% python3 -q
>>> import numpy as np
>>> np.set_printoptions(precision=3, suppress=True, linewidth=120)
>>> W0 = np.vander(np.arange(14) - 3, 4, increasing=True)
>>> W0
array([[   1,   -3,    9,  -27],
       [   1,   -2,    4,   -8],
       [   1,   -1,    1,   -1],
       [   1,    0,    0,    0],
       [   1,    1,    1,    1],
       [   1,    2,    4,    8],
       [   1,    3,    9,   27],
       [   1,    4,   16,   64],
       [   1,    5,   25,  125],
       [   1,    6,   36,  216],
       [   1,    7,   49,  343],
       [   1,    8,   64,  512],
       [   1,    9,   81,  729],
       [   1,   10,  100, 1000]])
>>> th = np.radians(45)
>>> Rm = np.eye(4)
>>> Rm[3, 3] = Rm[1, 1] = np.cos(th)
>>> Rm[3, 1], Rm[1, 3] = -np.sin(th), np.sin(th)
>>> Rm
array([[ 1.   ,  0.   ,  0.   ,  0.   ],
       [ 0.   ,  0.707,  0.   ,  0.707],
       [ 0.   ,  0.   ,  1.   ,  0.   ],
       [ 0.   , -0.707,  0.   ,  0.707]])
>>> B = W0 @ Rm.T
>>> np.allclose(np.linalg.norm(W0, axis=1), np.linalg.norm(B, axis=1))
True
>>> np.allclose(W0 @ W0.T, B @ B.T)
True
>>> np.abs(B - W0).max(axis=0)
array([  0.   , 704.178,   0.   , 299.964])
>>> np.linalg.svd(W0, compute_uv=False), np.linalg.svd(B, compute_uv=False)
(array([1415.669,   29.635,    6.534,    2.079]), array([1415.669,   29.635,    6.534,    2.079]))
>>> U, sigma, vt = np.linalg.svd(W0)
>>> sigma
array([1415.669,   29.635,    6.534,    2.079])
>>> np.argmax(sigma[:-1] / (sigma[1:] + 1e-6)) + 1
np.int64(1)
>>> B = U[:, :1] @ np.diag(sigma[:1]) @ vt[:1]
>>> np.linalg.matrix_rank(W0, rtol=0.05)
np.int64(1)
>>> np.round(np.linalg.norm(W0 - B) / np.linalg.norm(W0), 3)
np.float64(0.021)
>>> np.linalg.matrix_rank(B)
np.int64(1)
>>> np.linalg.cond(W0) > 100
np.True_
>>> np.abs(np.linalg.svd(W0)[2][-1])
array([0.996, 0.036, 0.084, 0.007])
>>> np.argsort(-np.linalg.norm(W0, axis=0).round(6), kind="stable")[:3]
array([3, 2, 1])
>>> B = np.c_[W0[:, :1] @ np.array([[-1]]), np.array([-6, 5, -1, 6, 8, 4, 6, -1, -3, -4, -5, 0, 3, 9])]
>>> B
array([[-1, -6],
       [-1,  5],
       [-1, -1],
       [-1,  6],
       [-1,  8],
       [-1,  4],
       [-1,  6],
       [-1, -1],
       [-1, -3],
       [-1, -4],
       [-1, -5],
       [-1,  0],
       [-1,  3],
       [-1,  9]])
>>> np.linalg.norm(np.linalg.qr(W0)[0].T @ B, axis=0) ** 2 / ((B ** 2).sum(axis=0) + 1e-12)
array([1.   , 0.791])
>>> B = W0 / np.sqrt((W0 ** 2).mean(axis=1, keepdims=True))
>>> np.linalg.matrix_rank(B) == np.linalg.matrix_rank(W0)
np.True_
>>> np.linalg.matrix_rank(W0 - W0.mean(axis=1, keepdims=True))
np.int64(3)
>>> np.linalg.norm(B, axis=1)
array([2., 2., 2., 2., 2., 2., 2., 2., 2., 2., 2., 2., 2., 2.])
>>> M = np.loadtxt("case7.csv", delimiter=",")
>>> M.round(3) + 0
array([[-28.011,  22.687,  10.478,  -0.189,   4.16 ],
       [-26.179,  21.173,   9.778,  -0.275,   4.212],
       [-21.56 ,  17.382,   8.007,  -0.486,   4.268],
       [-12.761,  10.288,   4.614,  -0.848,   3.958],
       [ -9.141,   7.435,   3.213,  -0.957,   3.569],
       [ -7.338,   6.032,   2.516,  -0.991,   3.277],
       [ -6.845,   5.651,   2.325,  -0.996,   3.182],
       [ -0.79 ,   0.909,   0.122,  -0.518,   0.769],
       [ -0.399,   0.513,   0.036,  -0.321,   0.408],
       [ -0.191,   0.265,   0.009,  -0.172,   0.196],
       [ -0.187,   0.26 ,   0.009,  -0.169,   0.192],
       [ -0.154,   0.217,   0.006,  -0.142,   0.158],
       [ -0.007,   0.01 ,   0.   ,  -0.007,   0.007],
       [  0.027,  -0.041,   0.   ,   0.027,  -0.027],
       [  0.529,  -0.947,   0.054,   0.616,  -0.375],
       [  0.948,  -1.782,   0.109,   1.08 ,  -0.407],
       [  1.034,  -1.95 ,   0.117,   1.164,  -0.394],
       [  1.296,  -2.451,   0.136,   1.402,  -0.329],
       [  1.737,  -3.261,   0.148,   1.749,  -0.165],
       [  2.204,  -4.079,   0.141,   2.063,   0.047],
       [  3.759,  -6.623,   0.026,   2.891,   0.867],
       [  4.007,  -7.011,  -0.001,   3.003,   1.004],
       [  4.911,  -8.394,  -0.111,   3.382,   1.51 ],
       [  5.28 ,  -8.949,  -0.162,   3.525,   1.719],
       [  7.714, -12.484,  -0.543,   4.357,   3.098],
       [  9.251, -14.64 ,  -0.817,   4.811,   3.965],
       [ 11.375, -17.555,  -1.223,   5.378,   5.154],
       [ 11.514, -17.744,  -1.251,   5.414,   5.232],
       [ 14.825, -22.169,  -1.932,   6.196,   7.061],
       [ 18.231, -26.622,  -2.676,   6.916,   8.915],
       [ 18.296, -26.707,  -2.69 ,   6.929,   8.95 ],
       [ 20.888, -30.042,  -3.277,   7.433,  10.344]])
>>> basis = M[[10, 17]].astype(float)
>>> for _ in range(6):
...     lab = np.linalg.norm(M[:, None] - basis, axis=-1).argmin(axis=1)
...     basis = np.array([M[lab == j].mean(axis=0) for j in range(2)])
... 
>>> lab
array([0, 0, 0, 0, 0, 0, 0, 0, 0, 0, 0, 0, 0, 0, 0, 0, 0, 0, 0, 0, 1, 1, 1, 1, 1, 1, 1, 1, 1, 1, 1, 1])
>>> basis
array([[ -5.289,   3.916,   2.091,   0.102,   1.335],
       [ 10.838, -16.578,  -1.221,   5.019,   4.818]])
